% ipython --no-banner

In [1]: import numpy as np

In [2]: np.set_printoptions(precision=3, suppress=True, linewidth=120, floatmode="fixed")

In [3]: def rnd(a):
   ...:     return np.round(a, 3) + 0
   ...: 

In [4]: J = 5 * np.eye(2) + np.eye(2, k=1)

In [5]: J
Out[5]: 
array([[5.000, 1.000],
       [0.000, 5.000]])

In [6]: u, g = J[1], J[0]

In [7]: u @ u
Out[7]: np.float64(25.0)

In [8]: p = (u @ g) / (u @ u) * u

In [9]: np.linalg.matrix_rank(np.outer(u, g))
Out[9]: np.int64(1)

In [10]: p
Out[10]: array([0.000, 1.000])

In [11]: rnd(np.linalg.norm(u + g) ** 2 + np.linalg.norm(u - g) ** 2)
Out[11]: np.float64(102.0)

In [12]: (g - p) @ u
Out[12]: np.float64(0.0)

In [13]: w, evecs = np.linalg.eig(J)

In [14]: rnd(np.sort(np.linalg.eigvals(J.T)))
Out[14]: array([5.000, 5.000])

In [15]: J @ evecs[:, 0] - w[0] * evecs[:, 0]
Out[15]: array([0.000, 0.000])

In [16]: np.prod(w)
Out[16]: np.float64(25.0)

In [17]: w
Out[17]: array([5.000, 5.000])

In [18]: [int(np.linalg.matrix_rank(np.linalg.matrix_power(J, p))) for p in range(1, 3)]
Out[18]: [2, 2]

In [19]: J @ J
Out[19]: 
array([[25.000, 10.000],
       [ 0.000, 25.000]])

In [20]: np.linalg.matrix_rank(J - J[0, 0] * np.eye(2))
Out[20]: np.int64(1)

In [21]: rnd(np.sort(np.linalg.eigvals(J)))
Out[21]: array([5.000, 5.000])

In [22]: A2 = J / np.sqrt((J ** 2).mean(axis=1, keepdims=True))

In [23]: np.linalg.matrix_rank(A2) == np.linalg.matrix_rank(J)
Out[23]: np.True_

In [24]: rnd(np.linalg.norm(A2, axis=1))
Out[24]: array([1.414, 1.414])

In [25]: feats = np.loadtxt("test12.csv", delimiter=",")

In [26]: rnd(feats)
Out[26]: 
array([[ 2.269,  0.481,  1.892, -0.138,  0.136],
       [ 1.159,  0.367,  2.302, -0.678, -1.327],
       [ 0.840, -0.018, -1.456,  0.929,  2.305],
       [ 1.421,  0.403,  2.301, -0.594, -1.081],
       [ 1.514,  0.415,  2.292, -0.560, -0.985],
       [-2.245, -0.481, -1.923,  0.160, -0.081],
       [-0.463,  0.093,  1.718, -0.928, -2.228],
       [ 2.191,  0.310,  0.119,  0.643,  1.918],
       [ 1.728,  0.440,  2.248, -0.472, -0.740],
       [ 2.095,  0.281, -0.057,  0.693,  2.012],
       [ 2.463,  0.467,  1.444,  0.127,  0.785],
       [-1.500, -0.127,  0.855, -0.866, -2.292],
       [ 2.407,  0.478,  1.645,  0.018,  0.523],
       [ 2.034,  0.263, -0.160,  0.720,  2.062],
       [ 1.894,  0.225, -0.371,  0.771,  2.152],
       [-1.887, -0.456, -2.189,  0.395,  0.531],
       [-0.460,  0.094,  1.720, -0.928, -2.227],
       [-0.697,  0.047,  1.562, -0.931, -2.282],
       [ 1.475,  0.121, -0.882,  0.870,  2.297],
       [ 1.974,  0.464,  2.146, -0.347, -0.404],
       [ 0.004, -0.179, -1.973,  0.898,  2.066],
       [ 1.781,  0.446,  2.231, -0.447, -0.672],
       [-2.475, -0.429, -1.009, -0.329, -1.252],
       [-1.075, -0.355, -2.296,  0.701,  1.398],
       [-0.751, -0.306, -2.242,  0.780,  1.645],
       [-1.042, -0.025,  1.293, -0.919, -2.323],
       [-1.653, -0.163,  0.682, -0.836, -2.253]])

In [27]: U, s = np.linalg.svd(feats)
ValueError: too many values to unpack (expected 2)


In [28]: U, s, VT = np.linalg.svd(feats, full_matrices=False)

In [29]: rnd(s / s[0])
Out[29]: array([1.000, 0.909, 0.000, 0.000, 0.000])

In [30]: rnd(VT @ VT.T)
Out[30]: 
array([[1.000, 0.000, 0.000, 0.000, 0.000],
       [0.000, 1.000, 0.000, 0.000, 0.000],
       [0.000, 0.000, 1.000, 0.000, 0.000],
       [0.000, 0.000, 0.000, 1.000, 0.000],
       [0.000, 0.000, 0.000, 0.000, 1.000]])

In [31]: (s > 1e-8).sum()
Out[31]: np.int64(2)

In [32]: rnd(U.T @ feats @ VT.T)
Out[32]: 
array([[11.533,  0.000,  0.000,  0.000,  0.000],
       [ 0.000, 10.487,  0.000,  0.000,  0.000],
       [ 0.000,  0.000,  0.000,  0.000,  0.000],
       [ 0.000,  0.000,  0.000,  0.000,  0.000],
       [ 0.000,  0.000,  0.000,  0.000,  0.000]])

In [33]: U, s, VT = np.linalg.svd(feats)

In [34]: evecs = VT[:(s > 1e-8).sum()]

In [35]: rng = np.random.default_rng(132)

In [36]: vec = feats[0] + 5 * feats[24] + rng.integers(2) * np.eye(5)[3]

In [37]: rnd(vec)
Out[37]: array([-1.484, -1.050, -9.319,  4.764,  8.361])

In [38]: np.linalg.matrix_rank(np.vstack([feats, vec]))
Out[38]: np.int64(3)

In [39]: rnd(np.diag(evecs.T @ evecs))
Out[39]: array([0.686, 0.026, 0.591, 0.096, 0.601])

In [40]: idx = rng.integers(0, 2, 3)

In [41]: K = np.triu((idx[:, None] == idx) & (rng.random((3, 3)) < 0.8), 1).astype(int)

In [42]: K += K.T

In [43]: K
Out[43]: 
array([[0, 0, 0],
       [0, 0, 0],
       [0, 0, 0]])

In [44]: th = np.radians(60)

In [45]: r_ = np.eye(5)

In [46]: r_[2, 2] = r_[3, 3] = np.cos(th)

In [47]: r_[2, 3], r_[3, 2] = -np.sin(th), np.sin(th)

In [48]: rnd(r_)
Out[48]: 
array([[ 1.000,  0.000,  0.000,  0.000,  0.000],
       [ 0.000,  1.000,  0.000,  0.000,  0.000],
       [ 0.000,  0.000,  0.500, -0.866,  0.000],
       [ 0.000,  0.000,  0.866,  0.500,  0.000],
       [ 0.000,  0.000,  0.000,  0.000,  1.000]])

In [49]: A2 = feats @ r_.T

In [50]: rnd(np.abs(A2 - feats).max(axis=0))
Out[50]: array([0.000, 0.000, 0.838, 2.339, 0.000])

In [51]: rnd(np.linalg.svd(feats, compute_uv=False)), rnd(np.linalg.svd(A2, compute_uv=False))
Out[51]: 
(array([11.533, 10.487,  0.000,  0.000,  0.000]),
 array([11.533, 10.487,  0.000,  0.000,  0.000]))

In [52]: rnd(np.linalg.det(r_)), np.trace(r_)
Out[52]: (np.float64(1.0), np.float64(4.0))
